$ python3 -q
>>> import numpy as np
>>> from numpy import linalg as LA
>>> np.set_printoptions(precision=2, suppress=True, linewidth=120, sign=" ")
>>> tidy = lambda a: np.round(a, 2) + 0
>>> J = np.maximum(np.array([[-2],
...     [0],
...     [5],
...     [3],
...     [-1],
...     [5],
...     [1],
...     [-1],
...     [-3],
...     [5],
...     [2],
...     [0],
...     [1],
...     [3],
...     [-4],
...     [-3],
...     [-4],
...     [2],
...     [4],
...     [-5],
...     [4],
...     [1]]) @ np.array([[-4, -4, -3, -3]]) + np.array([1, 1, 1, -2]), 0)
>>> J
array([[  9,   9,   7,   4],
       [  1,   1,   1,   0],
       [  0,   0,   0,   0],
       [  0,   0,   0,   0],
       [  5,   5,   4,   1],
       [  0,   0,   0,   0],
       [  0,   0,   0,   0],
       [  5,   5,   4,   1],
       [ 13,  13,  10,   7],
       [  0,   0,   0,   0],
       [  0,   0,   0,   0],
       [  1,   1,   1,   0],
       [  0,   0,   0,   0],
       [  0,   0,   0,   0],
       [ 17,  17,  13,  10],
       [ 13,  13,  10,   7],
       [ 17,  17,  13,  10],
       [  0,   0,   0,   0],
       [  0,   0,   0,   0],
       [ 21,  21,  16,  13],
       [  0,   0,   0,   0],
       [  0,   0,   0,   0]])
>>> rk = LA.matrix_rank(J)
>>> rk
np.int64(3)
>>> N = LA.svd(J)[2][rk:].T
>>> [int(LA.matrix_rank(np.delete(J, i, axis=0))) for i in range(22)]
[3, 3, 3, 3, 3, 3, 3, 3, 3, 3, 3, 3, 3, 3, 3, 3, 3, 3, 3, 3, 3, 3]
>>> LA.matrix_rank(J.T @ J), LA.matrix_rank(J @ J.T)
(np.int64(3), np.int64(3))
>>> print([int(LA.matrix_rank(J[:i])) for i in range(1, len(J) + 1)])
[1, 2, 2, 2, 3, 3, 3, 3, 3, 3, 3, 3, 3, 3, 3, 3, 3, 3, 3, 3, 3, 3]
>>> np.allclose(J @ N, 0)
True
>>> tidy(N[:, 0] / N[np.abs(N[:, 0]).round(6).argmax(), 0])
array([ 1., -1.,  0.,  0.])
>>> K = np.load("m.npy")
>>> tidy(K)
array([[   1.78,  -52.19,   64.86,   70.82,   19.4 ,  -20.6 ],
       [   1.01,  -44.58,   52.11,   57.71,   16.8 ,  -15.07],
       [   0.93,  -43.68,   50.65,   56.19,   16.48,  -14.45],
       [   0.78,  -41.6 ,   47.33,   52.71,   15.73,  -13.07],
       [   0.54,  -37.21,   40.53,   45.49,   14.12,  -10.33],
       [   0.53,  -37.12,   40.39,   45.34,   14.08,  -10.27],
       [   0.52,  -36.67,   39.72,   44.62,   13.91,  -10.01],
       [   0.46,  -35.  ,   37.22,   41.92,   13.28,   -9.03],
       [   0.38,  -30.91,   31.34,   35.49,   11.69,   -6.83],
       [   0.6 ,  -21.  ,   18.54,   20.9 ,    7.61,   -2.61],
       [   1.21,  -12.51,    9.61,   10.  ,    3.9 ,   -0.58],
       [   1.46,   -9.33,    6.87,    6.51,    2.52,   -0.27],
       [   1.62,   -6.54,    4.76,    3.83,    1.36,   -0.22],
       [   0.41,   -0.47,    0.49,    0.09,   -0.1 ,   -0.16],
       [  -1.56,    1.07,   -1.64,   -0.02,    0.62,    0.83],
       [  -1.99,    1.26,   -2.08,    0.01,    0.83,    1.1 ],
       [  -6.9 ,    2.35,   -7.22,    0.27,    3.58,    4.92],
       [  -8.89,    2.54,   -9.45,    0.25,    4.78,    6.71],
       [  -9.62,    2.6 ,  -10.3 ,    0.22,    5.23,    7.4 ],
       [ -12.02,    2.74,  -13.14,    0.06,    6.69,    9.72],
       [ -13.73,    2.82,  -15.24,   -0.13,    7.75,   11.44],
       [ -20.05,    3.03,  -23.4 ,   -1.22,   11.65,   18.15],
       [ -28.03,    3.26,  -34.47,   -3.39,   16.56,   27.22],
       [ -34.69,    3.49,  -44.23,   -5.73,   20.63,   35.15],
       [ -41.81,    3.79,  -55.07,   -8.66,   24.94,   43.91],
       [ -41.82,    3.79,  -55.09,   -8.66,   24.95,   43.93],
       [ -49.79,    4.21,  -67.66,  -12.4 ,   29.73,   54.02],
       [ -51.37,    4.31,  -70.2 ,  -13.19,   30.67,   56.05],
       [ -71.17,    5.75, -103.15,  -24.26,   42.35,   82.18]])
>>> t = np.radians(60)
>>> Rm = np.eye(6)
>>> Rm[3, 3] = Rm[1, 1] = np.cos(t)
>>> Rm[3, 1], Rm[1, 3] = -np.sin(t), np.sin(t)
>>> tidy(Rm)
array([[ 1.  ,  0.  ,  0.  ,  0.  ,  0.  ,  0.  ],
       [ 0.  ,  0.5 ,  0.  ,  0.87,  0.  ,  0.  ],
       [ 0.  ,  0.  ,  1.  ,  0.  ,  0.  ,  0.  ],
       [ 0.  , -0.87,  0.  ,  0.5 ,  0.  ,  0.  ],
       [ 0.  ,  0.  ,  0.  ,  0.  ,  1.  ,  0.  ],
       [ 0.  ,  0.  ,  0.  ,  0.  ,  0.  ,  1.  ]])
>>> A2 = K @ Rm.T
>>> np.allclose(LA.norm(K, axis=1), LA.norm(A2, axis=1))
True
>>> tidy(np.abs(A2 - K).max(axis=0))
array([  0.  ,  87.42,   0.  ,   9.79,   0.  ,   0.  ])
>>> np.allclose(K @ K.T, A2 @ A2.T)
True
>>> print(tidy(LA.det(Rm)), np.trace(Rm))
1.0 5.0
>>> cen = K - K.mean(axis=0)
>>> evecs = LA.svd(cen)[2][:3]
>>> A2 = cen - cen @ evecs.T @ evecs
>>> tidy(LA.norm(A2) / LA.norm(cen))
np.float64(0.0)
>>> tidy(np.diag(evecs.T @ evecs))
array([ 0.48,  0.79,  0.5 ,  0.62,  0.22,  0.4 ])
>>> tidy((cen @ evecs.T).std(axis=0))
array([ 59.08,  19.65,   2.67])
>>> LA.norm(A2, axis=1).round(6).argmax()
np.int64(0)
>>> cov = np.cov(K, rowvar=False)
>>> tidy(np.corrcoef(K[:, 0], K[:, 5])[0, 1])
np.float64(-0.98)
>>> tidy(LA.eigvalsh(cov)[::-1])
array([ 3614.94,   400.  ,     7.37,     0.  ,     0.  ,     0.  ])
>>> np.argwhere(np.triu(np.abs(np.corrcoef(K.T)) > 0.8, 1))
array([[ 0,  2],
       [ 0,  4],
       [ 0,  5],
       [ 1,  2],
       [ 1,  3],
       [ 2,  3],
       [ 2,  5]])
>>> print(tidy(np.median(K, axis=0)))
[-1.56  1.07 -1.64  0.25 13.28  0.83]
>>> rng = np.random.default_rng(31534)
>>> mat = (rng.random((3, 3)) < 0.3) + np.eye(3)
>>> mat /= mat.sum(axis=1, keepdims=True)
>>> print(mat)
[[ 0.5  0.   0.5]
 [ 0.   1.   0. ]
 [ 0.5  0.   0.5]]
>>> LA.matrix_rank(mat, rtol=0.1)
np.int64(2)
>>> A2 = J + rng.integers(-2, 3, (22, 3)) @ rng.integers(-2, 3, (3, 4))
>>> A2
array([[11, 12,  9,  7],
       [13, 11, -3,  2],
       [ 0,  2,  4,  4],
       [-4, -2,  6,  4],
       [ 3,  2,  0, -4],
       [ 0,  1,  3,  3],
       [ 6,  4, -3,  0],
       [ 5,  5,  8,  5],
       [ 9, 10, 15, 10],
       [-4, -6, -4, -6],
       [-2,  0,  5,  4],
       [-5, -5,  2, -2],
       [ 0, -1, -5, -5],
       [ 0, -1,  1,  1],
       [25, 23,  9, 10],
       [13, 15, 16, 13],
       [11, 12, 13,  7],
       [ 4,  2, -4, -2],
       [ 2,  0, -1,  0],
       [29, 28, 13, 14],
       [-2,  0,  3,  2],
       [ 0,  0,  2,  2]])
>>> LA.matrix_rank(A2 - J, tol=1e-8)
np.int64(3)
>>> tidy(LA.svd(A2 - J, compute_uv=False))
array([ 29.17,  22.37,   2.62,   0.  ])
>>> print(np.einsum("ii->", mat))
2.0
>>> A = np.loadtxt("arr.csv", delimiter=",")
>>> print(A)
[[ 1. -1.  0.  0.  0.  0.  0.]
 [-1.  1. -1.  0.  0.  0.  0.]
 [ 0. -1. -3. -1.  0.  0.  0.]
 [ 0.  0. -1.  3. -1.  0.  0.]
 [ 0.  0.  0. -1.  1. -1.  0.]
 [ 0.  0.  0.  0. -1. -1. -1.]
 [ 0.  0.  0.  0.  0. -1. -2.]]
>>> t = np.radians(72)
>>> Rm = np.eye(7)
>>> Rm[6, 6] = Rm[0, 0] = np.cos(t)
>>> Rm[6, 0], Rm[0, 6] = -np.sin(t), np.sin(t)
>>> print(tidy(Rm))
[[ 0.31  0.    0.    0.    0.    0.    0.95]
 [ 0.    1.    0.    0.    0.    0.    0.  ]
 [ 0.    0.    1.    0.    0.    0.    0.  ]
 [ 0.    0.    0.    1.    0.    0.    0.  ]
 [ 0.    0.    0.    0.    1.    0.    0.  ]
 [ 0.    0.    0.    0.    0.    1.    0.  ]
 [-0.95  0.    0.    0.    0.    0.    0.31]]
>>> A2 = A @ Rm.T
>>> tidy(A2)
array([[ 0.31, -1.  ,  0.  ,  0.  ,  0.  ,  0.  , -0.95],
       [-0.31,  1.  , -1.  ,  0.  ,  0.  ,  0.  ,  0.95],
       [ 0.  , -1.  , -3.  , -1.  ,  0.  ,  0.  ,  0.  ],
       [ 0.  ,  0.  , -1.  ,  3.  , -1.  ,  0.  ,  0.  ],
       [ 0.  ,  0.  ,  0.  , -1.  ,  1.  , -1.  ,  0.  ],
       [-0.95,  0.  ,  0.  ,  0.  , -1.  , -1.  , -0.31],
       [-1.9 ,  0.  ,  0.  ,  0.  ,  0.  , -1.  , -0.62]])
>>> print(tidy(np.abs(A2 - A).max(axis=0)))
[ 1.9   0.    0.    0.    0.    0.    1.38]
